% python3 -q
>>> import numpy as np
>>> from numpy import linalg as LA
>>> np.set_printoptions(precision=2, suppress=True, linewidth=120, sign=" ")
>>> arr = np.array([[6, -7, -1, -2, 4, -8, 8],
...     [-6, -7, -8, 3, -4, 8, 3],
...     [-7, -5, 5, 6, -9, 4, 3],
...     [-8, 2, -6, 6, -6, -8, 9],
...     [9, 6, 1, 1, 0, -7, 4],
...     [-7, 3, -9, 5, -7, 3, -6]])
>>> arr[:, 1] = -3 * arr[:, 3]
>>> arr
array([[  6,   6,  -1,  -2,   4,  -8,   8],
       [ -6,  -9,  -8,   3,  -4,   8,   3],
       [ -7, -18,   5,   6,  -9,   4,   3],
       [ -8, -18,  -6,   6,  -6,  -8,   9],
       [  9,  -3,   1,   1,   0,  -7,   4],
       [ -7, -15,  -9,   5,  -7,   3,  -6]])
>>> U, sig, vt = LA.svd(arr)
>>> sig
array([ 39.89,  20.77,  12.65,   9.07,   6.85,   0.45])
>>> np.argmax(sig[:-1] / (sig[1:] + 1e-6)) + 1
np.int64(5)
>>> M2 = U[:, :5] @ np.diag(sig[:5]) @ vt[:5]
>>> print(LA.matrix_rank(arr, rtol=0.05))
5
>>> M2 = np.array([[1, 2], [2, -1], [2, -2], [-2, 1], [-2, -1], [2, 2], [-1, -1]])
>>> np.vstack([arr, M2.T]).shape
(8, 7)
>>> M2.T @ arr.T
array([[-12, -25, -22, -81, -15, -39],
       [-22,  33,  14,   1,   2,  43]])
>>> np.einsum("ij->j", arr)
array([-13, -57, -18,  19, -22,  -8,  21])
>>> x0 = np.array([-2, 0, -1, -2, 2, 2, 1])
>>> a = np.maximum(arr @ x0, 0)
>>> np.maximum(arr @ (3 * x0), 0)
array([  0,  75,   0,   0,   0,   0])
>>> print(arr.T @ a)
[-150 -225 -200   75 -100  200   75]
>>> print(np.tanh(arr @ x0))
[-1.    1.   -1.   -1.   -1.   -0.76]
>>> LA.cond(arr) > 100
np.False_
>>> E = np.loadtxt("sample8.csv", delimiter=",")
>>> E
array([[-0.48,  0.67,  0.21,  0.06, -0.3 ,  0.39,  0.17],
       [-0.08, -0.12, -0.27,  0.84, -0.21,  0.11, -0.39],
       [-0.2 , -0.12, -0.07,  0.4 ,  0.54,  0.05,  0.7 ],
       [ 0.12, -0.2 , -0.39, -0.05, -0.71, -0.07,  0.54],
       [ 0.  ,  0.48, -0.81, -0.16,  0.26, -0.12, -0.1 ],
       [ 0.  ,  0.34,  0.24,  0.26, -0.1 , -0.86,  0.08],
       [ 0.84,  0.37,  0.13,  0.22,  0.03,  0.26,  0.15]])
>>> # keeps lengths
>>> x0 = np.array([1, 7, 5, 7, 1, 1, 4])
>>> rhs = E @ x0
>>> print(rhs)
[ 6.42  1.95  4.79 -2.23 -2.03  4.76  6.5 ]
>>> LA.solve(E, 3 * rhs)
array([  3.,  21.,  15.,  21.,   3.,   3.,  12.])
>>> w1 = np.array([[1, -1, -3, 1, -1],
...     [0, -1, 2, -3, 3],
...     [-3, -3, 1, 2, 1],
...     [2, -3, -1, -3, -2],
...     [2, -3, 1, -2, 2],
...     [-1, 3, -1, -3, 1],
...     [1, 0, 2, 3, -1]])
>>> b = np.array([3, -3, -1, -2, 5])
>>> H = np.maximum(arr @ w1 + b, 0)
>>> (H > 0).mean(axis=0)
array([ 0.83,  0.67,  0.17,  0.67,  0.17])
>>> LA.matrix_rank(H)
np.int64(4)
>>> H
array([[ 32,   0,  22,  30,  12],
       [ 14,  63,   0,   0,   0],
       [  0,  28,   0,  52,   0],
       [ 30,  17,   0,  77,   0],
       [ 22,   0,   0,  48,   0],
       [ 10,  61,   0,   0,   0]])
>>> Z = np.array([[1, 3, 0], [2, 2, 0], [2, 1, 2], [3, 1, 1], [3, 2, 2]])
>>> w1 @ Z
array([[ -7,  -3,  -7],
       [  2,   3,   7],
       [  2, -10,   6],
       [-21,  -8,  -9],
       [ -2,   3,   4],
       [ -3,   1,  -3],
       [ 11,   6,   5]])
>>> print(H @ Z)
[[ 202  172   98]
 [ 140  168    0]
 [ 212  108   52]
 [ 295  201   77]
 [ 166  114   48]
 [ 132  152    0]]
>>> x0 = np.array([1, 9, 1, 2, 4, 4, 9])
>>> print(np.round(LA.det(E), 2))
1.0
>>> np.round(LA.norm(x0), 2), round(LA.norm(E @ x0), 2)
(np.float64(14.14), np.float64(14.14))
>>> print(np.round(LA.inv(E), 2) + 0)
[[-0.48 -0.08 -0.2   0.12  0.    0.    0.84]
 [ 0.67 -0.12 -0.12 -0.2   0.48  0.34  0.37]
 [ 0.21 -0.27 -0.07 -0.39 -0.81  0.24  0.13]
 [ 0.06  0.84  0.4  -0.05 -0.16  0.26  0.22]
 [-0.3  -0.21  0.54 -0.71  0.26 -0.1   0.03]
 [ 0.39  0.11  0.05 -0.07 -0.12 -0.86  0.26]
 [ 0.17 -0.39  0.7   0.54 -0.1   0.08  0.15]]
>>> 7 - LA.matrix_rank(E - np.eye(7), tol=1e-8)
np.int64(1)
>>> np.sort(np.abs(np.degrees(np.angle(LA.eigvals(E)))))
array([   0.  ,   71.88,   71.88,  113.54,  113.54,  176.69,  176.69])
>>> E.T @ (E @ x0)
array([ 1.,  9.,  1.,  2.,  4.,  4.,  9.])
>>> w1 = np.array([[-3, 1, 3, 1, 0],
...     [-1, 3, -2, -3, 2],
...     [-2, 2, 2, -3, -1],
...     [0, 1, 0, -3, -3],
...     [2, 1, 0, 3, -1],
...     [1, 3, 3, 3, -2],
...     [-1, 0, 1, 0, -3]])
>>> b = np.array([-3, 1, 4, 5, -3])
>>> H = np.maximum(E @ w1 + b, 0)
>>> (H > 0).mean(axis=0)
array([ 0.  ,  0.86,  1.  ,  0.86,  0.  ])
>>> (H > 0).astype(int)
array([[ 0,  1,  1,  1,  0],
       [ 0,  1,  1,  1,  0],
       [ 0,  1,  1,  1,  0],
       [ 0,  0,  1,  1,  0],
       [ 0,  1,  1,  1,  0],
       [ 0,  1,  1,  0,  0],
       [ 0,  1,  1,  1,  0]])
>>> Z = np.array([[-5, 3, 4], [9, 1, -3], [3, 9, 5], [-9, -4, 2], [-2, 3, -3]])
>>> print(w1 @ Z)
[[ 24  15   2]
 [ 49   0 -35]
 [ 63  23  -7]
 [ 42   4   0]
 [-26  -8  14]
 [  8  15  22]
 [ 14  -3  10]]
>>> W0 = np.loadtxt("out9.csv", delimiter=",")
>>> W0
array([[ 1.,  2., -7.,  0., -6., -5.,  5.,  4., -1.,  4.,  7., -2.,  4.,  0., -5.],
       [ 0.,  6.,  5., -2., -5., -9., -6., -5.,  7.,  2.,  9., -6., -7.,  9.,  7.],
       [ 0.,  0.,  4., -3., -3., -2.,  3., -2., -1., -2., -4., -4.,  3., -1.,  1.],
       [ 0.,  0.,  0.,  2., -2., -8.,  4.,  6., -7., -9., -5.,  5.,  8.,  7.,  0.],
       [ 0.,  0.,  0.,  0., -6.,  3., -9.,  9., -1.,  2.,  6.,  6., -8., -7., -1.],
       [ 0.,  0.,  0.,  0.,  0., -9., -4.,  6., -8., -6., -9.,  9.,  5., -7.,  3.],
       [ 0.,  0.,  0.,  0.,  0.,  0.,  6.,  7., -6., -1.,  4.,  9., -2.,  3., -2.],
       [ 0.,  0.,  0.,  0.,  0.,  0.,  0.,  4., -5.,  0.,  9., -8.,  5.,  9., -5.],
       [ 0.,  0.,  0.,  0.,  0.,  0.,  0.,  0.,  8., -5., -6., -7.,  3.,  6., -8.],
       [ 0.,  0.,  0.,  0.,  0.,  0.,  0.,  0.,  0., -3., -3.,  1., -3.,  3., -9.],
       [ 0.,  0.,  0.,  0.,  0.,  0.,  0.,  0.,  0.,  0.,  7., -5.,  7., -1.,  2.],
       [ 0.,  0.,  0.,  0.,  0.,  0.,  0.,  0.,  0.,  0.,  0., -5.,  8.,  2.,  6.],
       [ 0.,  0.,  0.,  0.,  0.,  0.,  0.,  0.,  0.,  0.,  0.,  0., -1., -9., -7.],
       [ 0.,  0.,  0.,  0.,  0.,  0.,  0.,  0.,  0.,  0.,  0.,  0.,  0.,  1., -6.],
       [ 0.,  0.,  0.,  0.,  0.,  0.,  0.,  0.,  0.,  0.,  0.,  0.,  0.,  0., -5.]])
>>> np.argsort(-LA.norm(W0, axis=0).round(6), kind="stable")[:3]
array([ 10,  13,  11])
>>> LA.matrix_rank(W0, rtol=0.1)
np.int64(10)
>>> [round(float(x), 2) for x in LA.svd(W0, compute_uv=False)[:3]]
[31.52, 27.23, 23.39]
>>> U, sig, vt = LA.svd(W0)
>>> np.argmax(sig[:-1] / (sig[1:] + 1e-6)) + 1
np.int64(14)
>>> print(sig.round(2) + 0)
[ 31.52  27.23  23.39  22.31  18.28  14.96  11.98   8.58   7.03   5.1    2.76   2.06   1.15   0.58   0.  ]
>>> M2 = U[:, :14] @ np.diag(sig[:14]) @ vt[:14]
>>> np.round(LA.norm(W0 - M2, 2), 2), round(sig[14], 2)
(np.float64(0.0), np.float64(0.0))
>>> round(np.abs(W0 - M2).max(), 2)
np.float64(0.0)
>>> LA.matrix_rank(M2)
np.int64(14)
>>> print(round(LA.norm(W0 - M2) / LA.norm(W0), 2))
0.0
>>> M2 = W0 / np.sqrt((W0 ** 2).mean(axis=1, keepdims=True))
>>> LA.matrix_rank(M2) == LA.matrix_rank(W0)
np.True_
>>> LA.norm(M2, axis=1)
array([ 3.87,  3.87,  3.87,  3.87,  3.87,  3.87,  3.87,  3.87,  3.87,  3.87,  3.87,  3.87,  3.87,  3.87,  3.87])
>>> blk = np.stack([W0, -1 * W0, W0[::-1]])
>>> print(LA.norm(blk, axis=(1, 2)))
[ 60.37  60.37  60.37]
>>> LA.matrix_rank(blk)
array([ 15,  15,  15])
>>> print(np.einsum("bij,cij->bc", blk, blk))
[[ 3644. -3644.   105.]
 [-3644.  3644.  -105.]
 [  105.  -105.  3644.]]
>>> (blk @ W0.T).shape
(3, 15, 15)
>>> LA.matrix_rank(blk.reshape(3, -1))
np.int64(2)
>>> M2 = np.array([[0, 5, 0, 5, 5, 0],
...     [2, 4, 2, 1, 0, 0],
...     [1, 1, 0, 4, 1, 4],
...     [5, 0, 5, 0, 0, 4],
...     [5, 0, 3, 5, 2, 2],
...     [3, 4, 2, 1, 2, 5]])
>>> M = np.triu(M2)
>>> print(M)
[[ 0  5  0  5  5  0]
 [ 0  4  2  1  0  0]
 [ 0  0  0  4  1  4]
 [ 0  0  0  0  0  4]
 [ 0  0  0  0  2  2]
 [ 0  0  0  0  0  5]]
>>> # rank 5
>>> print(np.sort(LA.eigvals(W0)))
[-9. -6. -5. -5. -3. -1.  1.  1.  2.  4.  4.  6.  6.  7.  8.]
>>> print(LA.matrix_rank(W0 - W0[0, 0] * np.eye(15)))
14
>>> F = np.loadtxt("mat.csv", delimiter=",")
>>> F
array([[ 3.,  3., -1., -1., -1.,  1., -2., -2.,  3.,  2.],
       [ 2.,  3.,  3., -1., -1., -1.,  1., -2., -2.,  3.],
       [ 3.,  2.,  3.,  3., -1., -1., -1.,  1., -2., -2.],
       [-2.,  3.,  2.,  3.,  3., -1., -1., -1.,  1., -2.],
       [-2., -2.,  3.,  2.,  3.,  3., -1., -1., -1.,  1.],
       [ 1., -2., -2.,  3.,  2.,  3.,  3., -1., -1., -1.],
       [-1.,  1., -2., -2.,  3.,  2.,  3.,  3., -1., -1.],
       [-1., -1.,  1., -2., -2.,  3.,  2.,  3.,  3., -1.],
       [-1., -1., -1.,  1., -2., -2.,  3.,  2.,  3.,  3.],
       [ 3., -1., -1., -1.,  1., -2., -2.,  3.,  2.,  3.]])
>>> M2 = F / np.sqrt((F ** 2).mean(axis=1, keepdims=True))
>>> LA.matrix_rank(F - F.mean(axis=1, keepdims=True))
np.int64(9)
>>> LA.matrix_rank(M2) == LA.matrix_rank(F)
np.True_
